$ python3 -q
>>> import numpy as np
>>> np.set_printoptions(precision=1, suppress=True, linewidth=200)
>>> def rd(a):
...     return np.round(a, 1) + 0
... 
>>> E = np.array([[4, 0, 0, 0], [0, 1, 0, 0], [2, 0, 3, 0], [0, 3, 0, 3]])
>>> E
array([[4, 0, 0, 0],
       [0, 1, 0, 0],
       [2, 0, 3, 0],
       [0, 3, 0, 3]])
>>> x = np.array([2, -2, -3, -3])
>>> h = np.maximum(E @ x, 0)
>>> np.maximum(E @ x, 0) - np.maximum(-E @ x, 0)
array([  8,  -2,  -5, -15])
>>> h
array([8, 0, 0, 0])
>>> W = np.array([[-4, 6], [1, -2], [-4, -5], [-6, -2]])
>>> c = np.array([-2, -2])
>>> hid = np.maximum(E @ W + c, 0)
>>> np.linalg.matrix_rank(hid)
np.int64(1)
>>> cent = np.array([[1, 1, 4], [4, 0, 3]])
>>> W @ cent
array([[ 20,  -4,   2],
       [ -7,   1,  -2],
       [-24,  -4, -31],
       [-14,  -6, -30]])
>>> r0, r1 = E[0], E[3]
>>> r0 @ r0
np.int64(16)
>>> r0 @ r1
np.int64(0)
>>> pr = (r0 @ r1) / (r0 @ r0) * r0
>>> r1 - pr
array([0., 3., 0., 3.])
>>> pr
array([0., 0., 0., 0.])
>>> rd(np.linalg.norm(r0 + r1) ** 2 + np.linalg.norm(r0 - r1) ** 2)
np.float64(68.0)
>>> X = np.loadtxt("block12.csv", delimiter=",")
>>> X
array([[1., 0., 0., 0.],
       [0., 1., 0., 0.],
       [3., 3., 1., 0.],
       [5., 1., 1., 1.]])
>>> [int(np.linalg.matrix_rank(np.linalg.matrix_power(E, p))) for p in range(1, 5)]
[4, 4, 4, 4]
>>> np.prod(np.diag(E)), rd(np.linalg.det(E))
(np.int64(36), np.float64(36.0))
>>> rd(np.sort(np.linalg.eigvals(E)))
array([1., 3., 3., 4.])
>>> np.linalg.matrix_rank(E - E[0, 0] * np.eye(4))
np.int64(3)
>>> np.linalg.matrix_power(E - np.diag(np.diag(E)), 4)
array([[0, 0, 0, 0],
       [0, 0, 0, 0],
       [0, 0, 0, 0],
       [0, 0, 0, 0]])
>>> rd(np.linalg.norm(X, 1)), rd(np.linalg.norm(X, np.inf))
(np.float64(9.0), np.float64(8.0))
>>> np.linalg.norm(X, axis=1).argmax()
np.int64(3)
>>> X[0] @ X[2]
np.float64(3.0)
>>> rng = np.random.default_rng(43)
>>> z = rng.permutation(4)
>>> z
array([1, 2, 0, 3])
>>> other = X[z][:, z]
>>> np.allclose(other, X)
False
>>> rd(np.sort(np.abs(np.linalg.eigvals(other))))
array([1., 1., 1., 1.])
>>> other
array([[1., 0., 0., 0.],
       [3., 1., 3., 0.],
       [0., 0., 1., 0.],
       [1., 1., 5., 1.]])
>>> np.trace(other)
np.float64(4.0)
>>> x = np.array([0, 2, -2, 2])
>>> np.linalg.norm(X @ x) <= np.linalg.norm(X, 2) * np.linalg.norm(x) + 1e-9
np.True_
>>> (X @ x).argmax()
np.int64(2)
>>> (X * x).sum(axis=1)
array([0., 2., 4., 2.])
>>> np.sign((X @ x).round(6))
array([0., 1., 1., 1.])
>>> X @ np.ones(4)
array([1., 1., 7., 8.])
>>> data = np.loadtxt("w.csv", delimiter=",")
>>> rd(data)
array([[ 7. , 23.5, -3.1],
       [ 6.3, 22.3, -2.9],
       [ 4.8, 19.5, -2.6],
       [ 2.7, 14.9, -2.1],
       [-0.1,  0.3,  0. ],
       [ 0. ,  0. ,  0. ],
       [-0.6, -0.4, -0.1],
       [-5. , -0.9, -0.9],
       [-6.4, -1.1, -1.1],
       [-9.9, -1.6, -1.5]])
>>> z = data[:, 0] > np.median(data[:, 0])
>>> r0 = data[z].mean(axis=0) - data[~z].mean(axis=0)
>>> rd(r0)
array([ 8.5, 16.8, -1.4])
>>> z.astype(int)
array([1, 1, 1, 1, 0, 1, 0, 0, 0, 0])
>>> (((data - data.mean(axis=0)) @ r0 > 0) == z).mean()
np.float64(0.9)
